In [1]: import numpy as np

In [2]: np.set_printoptions(precision=4, suppress=True, linewidth=100)

In [3]: J = np.load("run3.npy")

In [4]: print(J)
[[-0.2    -1.1    -0.1    -0.4     0.4     1.2     1.2   ]
 [-0.1329 -1.1973  0.0388 -0.4041  0.5048  1.2089  1.1774]
 [ 0.2    -1.2     1.4    -0.3     0.1     0.7    -0.3   ]]

In [5]: w1 = np.array([[-4, -1], [4, 2], [-4, -3], [-5, -1], [1, -1], [0, -2], [-2, -5]])

In [6]: beta = np.array([-2, 2])

In [7]: act = np.maximum(J @ w1 + beta, 0)

In [8]: (act > 0).mean(axis=0)
Out[8]: array([0., 0.])

In [9]: cent = np.array([[-2, -4], [5, 3]])

In [10]: act @ cent
Out[10]: 
array([[0., 0.],
       [0., 0.],
       [0., 0.]])

In [11]: w1 @ cent
Out[11]: 
array([[  3,  13],
       [  2, -10],
       [ -7,   7],
       [  5,  17],
       [ -7,  -7],
       [-10,  -6],
       [-21,  -7]])

In [12]: t3 = np.stack([J, -2 * J, J[::-1]])

In [13]: (t3 @ J.T).shape
Out[13]: (3, 3, 3)

In [14]: t3.sum(axis=0)
Out[14]: 
array([[ 0.4, -0.1,  1.5,  0.1, -0.3, -0.5, -1.5],
       [ 0. ,  0. ,  0. ,  0. ,  0. ,  0. ,  0. ],
       [-0.4,  0.1, -1.5, -0.1,  0.3,  0.5,  1.5]])

In [15]: X = np.load("x.npy")

In [16]: X
Out[16]: 
array([[ 0,  0,  0,  1,  0,  0],
       [ 0,  0, -2,  0,  0,  0],
       [ 0,  0,  0,  0,  0,  0],
       [ 0,  0,  0,  0,  0, -1],
       [ 0,  0,  0,  0,  1,  0],
       [ 0,  0,  0,  0,  0,  0]])

In [17]: np.sort(np.linalg.eigvals(X).real)
Out[17]: array([0., 0., 0., 0., 0., 1.])

In [18]: print(np.round(np.linalg.norm(X, 2) / np.linalg.norm(X), 4))
0.7559

In [19]: np.linalg.matrix_rank(X, rtol=0.1)
Out[19]: np.int64(4)

In [20]: U, sigma, Vt = np.linalg.svd(X)

In [21]: vecs = Vt[:(sigma > 1e-8).sum()]

In [22]: rng = np.random.default_rng(82)

In [23]: x = X[5] + 4 * X[3] + rng.integers(2) * np.eye(6)[3]

In [24]: x
Out[24]: array([ 0.,  0.,  0.,  1.,  0., -4.])

In [25]: np.allclose(vecs.T @ vecs @ x, x)
Out[25]: True

In [26]: print(np.linalg.matrix_rank(np.vstack([X, x])))
4

In [27]: vecs.T @ vecs
Out[27]: 
array([[0., 0., 0., 0., 0., 0.],
       [0., 0., 0., 0., 0., 0.],
       [0., 0., 1., 0., 0., 0.],
       [0., 0., 0., 1., 0., 0.],
       [0., 0., 0., 0., 1., 0.],
       [0., 0., 0., 0., 0., 1.]])

In [28]: np.round(np.linalg.det(X), 4)
Out[28]: np.float64(0.0)

In [29]: (X + X.T) / 2
Out[29]: 
array([[ 0. ,  0. ,  0. ,  0.5,  0. ,  0. ],
       [ 0. ,  0. , -1. ,  0. ,  0. ,  0. ],
       [ 0. , -1. ,  0. ,  0. ,  0. ,  0. ],
       [ 0.5,  0. ,  0. ,  0. ,  0. , -0.5],
       [ 0. ,  0. ,  0. ,  0. ,  1. ,  0. ],
       [ 0. ,  0. ,  0. , -0.5,  0. ,  0. ]])

In [30]: np.allclose(X, X.T)
Out[30]: False

In [31]: (X - X.T) / 2
Out[31]: 
array([[ 0. ,  0. ,  0. ,  0.5,  0. ,  0. ],
       [ 0. ,  0. , -1. ,  0. ,  0. ,  0. ],
       [ 0. ,  1. ,  0. ,  0. ,  0. ,  0. ],
       [-0.5,  0. ,  0. ,  0. ,  0. , -0.5],
       [ 0. ,  0. ,  0. ,  0. ,  0. ,  0. ],
       [ 0. ,  0. ,  0. ,  0.5,  0. ,  0. ]])

In [32]: rk = np.linalg.matrix_rank(X)

In [33]: rk
Out[33]: np.int64(4)

In [34]: null = np.linalg.svd(X)[2][rk:].T

In [35]: [int(np.linalg.matrix_rank(np.delete(X, i, axis=0))) for i in range(6)]
Out[35]: [3, 3, 4, 3, 3, 4]

In [36]: print([int(np.linalg.matrix_rank(X[:, :j + 1])) for j in range(6)])
[0, 0, 1, 2, 3, 4]

In [37]: np.linalg.matrix_rank(X.T @ X), np.linalg.matrix_rank(X @ X.T)
Out[37]: (np.int64(4), np.int64(4))

In [38]: data = np.load("block7.npy")

In [39]: data
Out[39]: 
array([[ 2,  3,  4,  5,  6,  7],
       [ 8,  9, 10, 11, 12, 13],
       [14, 15, 16, 17, 18, 19],
       [20, 21, 22, 23, 24, 25],
       [26, 27, 28, 29, 30, 31],
       [32, 33, 34, 35, 36, 37]])

In [40]: # rows and columns are dependent

In [41]: np.unique(data.round(6), axis=0).shape
Out[41]: (6, 6)

In [42]: round(np.trace(np.linalg.pinv(data) @ data), 4)
Out[42]: np.float64(2.0)

In [43]: np.abs(np.diag(np.linalg.qr(data)[1])) > 1e-9
Out[43]: array([ True,  True, False, False, False, False])

In [44]: print(np.allclose(data[:-1].T @ np.linalg.lstsq(data[:-1].T, data[-1])[0], data[-1]))
True

In [45]: E = np.load("sample18.npy")

In [46]: E
Out[46]: 
array([[ -5.8986,   1.9855,  10.0768,   0.1132,  -8.0815,  10.1555,   0.1272],
       [ -9.0876,   3.2109,  15.0105,  -0.0513, -12.0024,  15.0493,  -0.1003],
       [ -9.137 ,   3.0043,  14.6855,   0.0569, -11.8999,  15.0267,   0.1017]])

In [47]: x = np.array([2, 1, 0, 1, 1, 2, 2])

In [48]: a = np.maximum(E @ x, 0)

In [49]: np.tanh(E @ x)
Out[49]: array([0.9924, 0.9937, 0.9963])

In [50]: np.flatnonzero(a > 1e-9)
Out[50]: array([0, 1, 2])

In [51]: np.maximum(E @ x, 0) - np.maximum(-E @ x, 0)
Out[51]: array([2.7854, 2.88  , 3.1441])

In [52]: U, sigma, Vt = np.linalg.svd(E)

In [53]: np.argmax(sigma[:-1] / (sigma[1:] + 1e-6)) + 1
Out[53]: np.int64(1)

In [54]: out = U[:, :1] @ np.diag(sigma[:1]) @ Vt[:1]

In [55]: print(np.round(np.linalg.norm(E - out, 2), 4), np.round(sigma[1], 4))
0.3004 0.3004

In [56]: np.linalg.matrix_rank(out)
Out[56]: np.int64(1)

In [57]: np.round(np.abs(E - out).max(), 4)
Out[57]: np.float64(0.1884)

In [58]: gram = data.T @ data

In [59]: np.round(np.linalg.svd(data, compute_uv=False) ** 2, 4) + 0
Out[59]: array([17551.3864,    22.6136,     0.    ,     0.    ,     0.    ,     0.    ])

In [60]: print(np.diag(gram))
[2364 2574 2796 3030 3276 3534]

In [61]: u, r1 = E[1], E[2]

In [62]: round(u @ u, 4)
Out[62]: np.float64(688.7612)

In [63]: p = (u @ r1) / (u @ u) * u

In [64]: print(p)
[ -8.9993   3.1797  14.8647  -0.0508 -11.8858  14.9031  -0.0993]

In [65]: np.round(np.linalg.norm(u + r1) ** 2 + np.linalg.norm(u - r1) ** 2, 4)
Out[65]: np.float64(2728.7172)

In [66]: M = np.loadtxt("m.csv", delimiter=",")

In [67]: M
Out[67]: 
array([[ 3.5018, -2.712 , -6.6909, -2.8698,  1.0804, -1.5798],
       [-3.9595,  3.0406,  6.2636,  2.9038, -0.8564,  1.2792],
       [ 2.4786, -2.3085, -4.3395, -2.1818,  0.4147, -0.5591],
       [-2.6743,  1.6837,  4.5323,  1.8774, -0.2175,  0.5784],
       [-0.1726, -0.1606, -0.3232,  0.0233, -0.1952,  0.3564],
       [-2.4107,  1.8644,  4.6143,  2.2327, -0.5293,  1.3937],
       [ 0.0821,  0.3854, -0.3092, -0.0933,  0.0405, -0.1089],
       [-3.237 ,  2.9194,  7.1264,  3.1044, -0.8713,  1.4721],
       [ 3.1696, -3.1398, -6.9008, -3.0593,  0.6374, -1.2727],
       [ 1.2048, -0.9524, -2.5071, -0.6797, -0.2801, -0.3165],
       [-2.7015,  2.1418,  4.6225,  1.7856, -0.8447,  0.8477],
       [ 0.0042, -0.1634,  0.1801, -0.2725,  0.0466, -0.2205],
       [ 2.4965, -1.9761, -4.7451, -1.6524,  0.6999, -0.3794],
       [ 3.4876, -3.1103, -7.765 , -3.1854,  0.8613, -1.6058],
       [-1.6945,  0.777 ,  1.9697,  0.8457, -0.2327,  0.2778],
       [ 1.2387, -1.1346, -2.4631, -1.392 ,  0.2323, -0.3029],
       [-2.5582,  1.9797,  4.9538,  1.4032, -0.5927,  0.7003],
       [-0.9782,  1.3095,  2.3428,  1.0214, -0.6644,  0.3083],
       [-2.4944,  1.8452,  4.4014,  1.9079, -0.8354,  1.0452],
       [ 2.3321, -2.0877, -4.2301, -2.2047,  0.6616, -1.4475],
       [-2.5   ,  2.1728,  3.7839,  2.1813, -1.0255,  0.9115],
       [ 1.9576, -1.8553, -4.5348, -1.8872,  0.3836, -0.9795]])

In [68]: out = np.c_[M[:, :4] @ np.array([[0, -6, -1, -6], [9, -6, 8, 0], [8, -7, -9, 6], [-9, 7, 6, -4]]), np.array([2, 3, -1, 0, -3, -2, -2, 1, 1, -2, -1, -3, 0, 3, -3, 0, 2, -1, 2, 1, 2, -2])]

In [69]: out
Out[69]: 
array([[-52.107 ,  22.0089,  17.8015, -49.677 ,   2.    ],
       [ 51.34  , -18.0052, -10.6653,  49.7234,   3.    ],
       [-35.8563,  14.0833,   5.0181, -32.1814,  -1.    ],
       [ 34.5151, -12.6407, -13.3824,  35.73  ,   0.    ],
       [ -4.2407,   4.4247,   1.9364,  -0.9968,  -3.    ],
       [ 33.5997, -13.3934, -10.8066,  33.2192,  -2.    ],
       [  1.8347,  -1.2937,   5.2241,  -1.9746,  -2.    ],
       [ 55.3462, -26.2484, -18.919 ,  49.7628,   1.    ],
       [-55.9309,  26.7117,  15.4634, -48.1852,   1.    ],
       [-22.5111,  11.2774,   9.6617, -19.5526,  -2.    ],
       [ 40.1858, -16.5001, -11.053 ,  36.8016,  -1.    ],
       [  2.4227,  -2.213 ,  -4.5673,   2.1454,  -3.    ],
       [-40.8741,  18.5265,  14.4862, -36.84  ,   0.    ],
       [-61.4441,  29.7934,  22.4026, -54.774 ,   3.    ],
       [ 15.1393,  -2.363 ,  -4.7426,  18.6024,  -3.    ],
       [-17.3882,   6.8731,   3.5004, -16.6428,   0.    ],
       [ 44.8189, -21.3832, -17.7692,  39.4592,   2.    ],
       [ 21.3353, -11.2376,  -3.5026,  15.8404,  -1.    ],
       [ 34.6469, -13.5593, -10.9092,  33.7432,   2.    ],
       [-32.7878,  12.7114,   5.809 , -30.5544,   1.    ],
       [ 30.1947,  -9.255 ,  -1.0849,  28.9782,   2.    ],
       [-35.9913,  17.9194,  12.69  , -31.4056,  -2.    ]])

In [70]: print(np.linalg.norm(np.linalg.qr(M)[0].T @ out, axis=0) ** 2 / ((out ** 2).sum(axis=0) + 1e-12))
[1.     1.     1.     1.     0.0906]

In [71]: np.round(np.linalg.lstsq(M, out[:, 0])[0], 4) + 0
Out[71]: array([ 0.,  9.,  8., -9.,  0.,  0.])

In [72]: U, sigma, Vt = np.linalg.svd(M)

In [73]: sigma
Out[73]: array([28.1658,  1.6336,  1.4453,  1.0899,  0.9557,  0.582 ])

In [74]: np.argmax(sigma[:-1] / (sigma[1:] + 1e-6)) + 1
Out[74]: np.int64(1)

In [75]: out = U[:, :1] @ np.diag(sigma[:1]) @ Vt[:1]

In [76]: round(float(np.abs(M - out).max()), 4)
Out[76]: 0.618

In [77]: round(float(np.linalg.norm(M - out, 2)), 4), np.round(sigma[1], 4)
Out[77]: (1.6336, np.float64(1.6336))

In [78]: np.linalg.matrix_rank(out)
Out[78]: np.int64(1)
